In [1]: import numpy as np

In [2]: np.set_printoptions(precision=1, suppress=True, linewidth=100, floatmode="fixed")

In [3]: feats = np.loadtxt("run5.csv", delimiter=",")

In [4]: feats
Out[4]: 
array([[ -2.1,  -7.1,  -5.0],
       [ -3.3, -11.2,  -5.6],
       [  4.2,  15.5,   7.9],
       [ -2.3,  -7.9,  -3.6],
       [  1.2,   5.9,   2.7],
       [ -3.2, -13.2,  -7.8],
       [  1.8,   5.9,   3.1],
       [ -4.8, -16.7,  -9.1],
       [  3.9,  15.1,   8.1],
       [  0.7,   1.8,   1.5],
       [  3.0,   8.9,   5.0],
       [  0.1,   1.9,   0.8]])

In [5]: d = np.linalg.norm(feats[:, None] - feats[None], axis=-1)

In [6]: d.shape
Out[6]: (12, 12)

In [7]: d[6].round(6).argsort(kind="stable")[:4]
Out[7]: array([ 6,  4, 10,  9])

In [8]: (d + 1e9 * np.eye(12)).round(6).argmin(axis=1)
Out[8]: array([ 3,  5,  8,  0,  6,  1,  4,  5,  2, 11,  6,  9])

In [9]: print(np.linalg.matrix_rank(d ** 2))
5

In [10]: np.unravel_index(d.round(6).argmax(), d.shape)
Out[10]: (np.int64(2), np.int64(7))

In [11]: np.flatnonzero(d[6] < d.mean() / 2)
Out[11]: array([ 4,  6,  9, 10, 11])

In [12]: left, sv, VT = np.linalg.svd(feats)

In [13]: sv
Out[13]: array([42.4,  1.6,  1.0])

In [14]: np.argmax(sv[:-1] / (sv[1:] + 1e-6)) + 1
Out[14]: np.int64(1)

In [15]: M2 = left[:, :1] @ np.diag(sv[:1]) @ VT[:1]

In [16]: np.round(np.linalg.norm(feats - M2, 2), 1), round(sv[1], 1)
Out[16]: (np.float64(1.6), np.float64(1.6))

In [17]: np.linalg.matrix_rank(feats, rtol=0.05)
Out[17]: np.int64(1)

In [18]: proj = feats @ np.linalg.solve(feats.T @ feats, feats.T)

In [19]: round(float(np.trace(proj)), 1)
Out[19]: 3.0

In [20]: print(proj @ feats[:, 0])
[-2.1 -3.3  4.2 -2.3  1.2 -3.2  1.8 -4.8  3.9  0.7  3.0  0.1]

In [21]: proj.round(1) + 0
Out[21]: 
array([[ 0.5, -0.1,  0.1, -0.2,  0.2,  0.3,  0.0,  0.1, -0.1, -0.2, -0.1,  0.1],
       [-0.1,  0.2, -0.2,  0.2,  0.0, -0.1, -0.1,  0.2, -0.1,  0.0, -0.2,  0.0],
       [ 0.1, -0.2,  0.2, -0.2,  0.1, -0.1,  0.1, -0.2,  0.2, -0.1,  0.1,  0.1],
       [-0.2,  0.2, -0.2,  0.2, -0.1, -0.1, -0.1,  0.1, -0.1,  0.1, -0.1,  0.0],
       [ 0.2,  0.0,  0.1, -0.1,  0.2, -0.1,  0.0,  0.0,  0.2, -0.1, -0.2,  0.2],
       [ 0.3, -0.1, -0.1, -0.1, -0.1,  0.5,  0.0,  0.1, -0.3, -0.1,  0.1, -0.2],
       [ 0.0, -0.1,  0.1, -0.1,  0.0,  0.0,  0.1, -0.1,  0.0,  0.0,  0.1, -0.1],
       [ 0.1,  0.2, -0.2,  0.1,  0.0,  0.1, -0.1,  0.2, -0.1, -0.1, -0.2,  0.1],
       [-0.1, -0.1,  0.2, -0.1,  0.2, -0.3,  0.0, -0.1,  0.2,  0.0,  0.0,  0.1],
       [-0.2,  0.0, -0.1,  0.1, -0.1, -0.1,  0.0, -0.1,  0.0,  0.1,  0.1, -0.1],
       [-0.1, -0.2,  0.1, -0.1, -0.2,  0.1,  0.1, -0.2,  0.0,  0.1,  0.3, -0.2],
       [ 0.1,  0.0,  0.1,  0.0,  0.2, -0.2, -0.1,  0.1,  0.1, -0.1, -0.2,  0.2]])

In [22]: print(np.round(np.linalg.eigvalsh(proj), 1) + 0)
[0.0 0.0 0.0 0.0 0.0 0.0 0.0 0.0 0.0 1.0 1.0 1.0]

In [23]: w1 = np.array([[1, -5, -4, -4, 4, 5], [-5, -4, -4, 3, -2, 1], [2, 3, 4, 3, 2, -1]])

In [24]: coef = np.array([0, 2, 2, 1, 3, 3])

In [25]: H = np.maximum(feats @ w1 + coef, 0)

In [26]: (H > 0).mean(axis=0)
Out[26]: array([0.4, 0.4, 0.4, 0.6, 0.8, 0.6])

In [27]: (H > 0).astype(int)
Out[27]: 
array([[1, 1, 1, 0, 0, 0],
       [1, 1, 1, 0, 1, 0],
       [0, 0, 0, 1, 1, 1],
       [1, 1, 1, 0, 1, 0],
       [0, 0, 0, 1, 1, 1],
       [1, 1, 1, 0, 1, 0],
       [0, 0, 0, 1, 1, 1],
       [1, 1, 1, 0, 0, 0],
       [0, 0, 0, 1, 1, 1],
       [0, 0, 0, 1, 1, 1],
       [0, 0, 0, 1, 1, 1],
       [0, 0, 0, 1, 1, 1]])

In [28]: W2 = np.array([[-1, 1, 0],
    ...:     [1, -2, -1],
    ...:     [2, 0, 0],
    ...:     [-1, 1, -3],
    ...:     [0, 2, -1],
    ...:     [-2, -2, 2]])

In [29]: w1 @ W2
Out[29]: 
array([[-20,   5,  23],
       [-12,   0,  -1],
       [  8,   5, -16]])

In [30]: print((H @ W2).round(6).argmax(axis=1))
[0 0 1 0 1 0 1 0 1 1 1 1]

In [31]: rng = np.random.default_rng(34)

In [32]: ang = rng.uniform(0, 2 * np.pi, 15)

In [33]: q, _ = np.linalg.qr(np.array([[-0.6, -0.6], [0.3, -0.9], [-0.5, -1.3]]))

In [34]: E = 5 * np.c_[np.cos(ang), np.sin(ang)] @ q.T

In [35]: E.round(1) + 0
Out[35]: 
array([[-3.6,  1.7, -3.1],
       [-2.6,  4.3, -0.1],
       [ 0.0, -4.1, -2.8],
       [ 2.0,  2.4,  3.9],
       [ 3.6, -2.2,  2.7],
       [-1.0,  4.5,  1.9],
       [-2.7,  4.2, -0.4],
       [-3.0,  3.9, -0.8],
       [ 3.5, -1.2,  3.3],
       [-3.5,  2.7, -2.3],
       [-3.1,  3.8, -1.1],
       [ 1.5,  3.0,  3.7],
       [-0.4,  4.3,  2.5],
       [-1.4, -3.0, -3.7],
       [-2.5,  4.3, -0.1]])

In [36]: # rows and columns are dependent

In [37]: left, sv, VT = np.linalg.svd(E)

In [38]: V = VT[:(sv > 1e-8).sum()]

In [39]: vec = E[12] + 4 * E[1] + rng.integers(2) * np.eye(3)[0]

In [40]: vec
Out[40]: array([-10.7,  21.5,   1.9])

In [41]: print(np.linalg.matrix_rank(np.vstack([E, vec])))
2

In [42]: V.T @ V
Out[42]: 
array([[ 0.5, -0.3,  0.4],
       [-0.3,  0.8,  0.2],
       [ 0.4,  0.2,  0.6]])

In [43]: np.diag(V.T @ V)
Out[43]: array([0.5, 0.8, 0.6])

In [44]: arr = np.arange(16).reshape(4, 4) + 2

In [45]: arr
Out[45]: 
array([[ 2,  3,  4,  5],
       [ 6,  7,  8,  9],
       [10, 11, 12, 13],
       [14, 15, 16, 17]])

In [46]: gram = arr.T @ arr

In [47]: print(np.round(np.linalg.eigvalsh(gram)[::-1], 1) + 0)
[1780.4    3.6    0.0    0.0]

In [48]: print(np.trace(gram), (arr ** 2).sum())
1784 1784

In [49]: left, sv, VT = np.linalg.svd(arr)

In [50]: V = VT[:(sv > 1e-8).sum()]

In [51]: vec = arr[3] + -3 * arr[2] + rng.integers(2) * np.eye(4)[3]

In [52]: vec
Out[52]: array([-16.0, -18.0, -20.0, -21.0])

In [53]: print(np.allclose(V.T @ V @ vec, vec))
False

In [54]: print(V.T @ V)
[[ 0.7  0.4  0.1 -0.2]
 [ 0.4  0.3  0.2  0.1]
 [ 0.1  0.2  0.3  0.4]
 [-0.2  0.1  0.4  0.7]]

In [55]: round(np.linalg.norm(vec - V.T @ V @ vec), 1)
Out[55]: np.float64(0.5)

In [56]: ang = np.radians(180)

In [57]: R = np.eye(4)

In [58]: R[1, 1] = R[2, 2] = np.cos(ang)

In [59]: R[1, 2], R[2, 1] = -np.sin(ang), np.sin(ang)

In [60]: R.round(1) + 0
Out[60]: 
array([[ 1.0,  0.0,  0.0,  0.0],
       [ 0.0, -1.0,  0.0,  0.0],
       [ 0.0,  0.0, -1.0,  0.0],
       [ 0.0,  0.0,  0.0,  1.0]])

In [61]: M2 = arr @ R.T

In [62]: np.allclose(arr @ arr.T, M2 @ M2.T)
Out[62]: True

In [63]: print(np.abs(M2 - arr).max(axis=0))
[ 0.0 30.0 32.0  0.0]

In [64]: F = np.array([[2.0, 3.0, 0.0], [3.0, 0.0, 0.0], [0.0, 0.0, -3.0]])

In [65]: round(float(np.linalg.eigvalsh(F).min()), 1)
Out[65]: -3.0
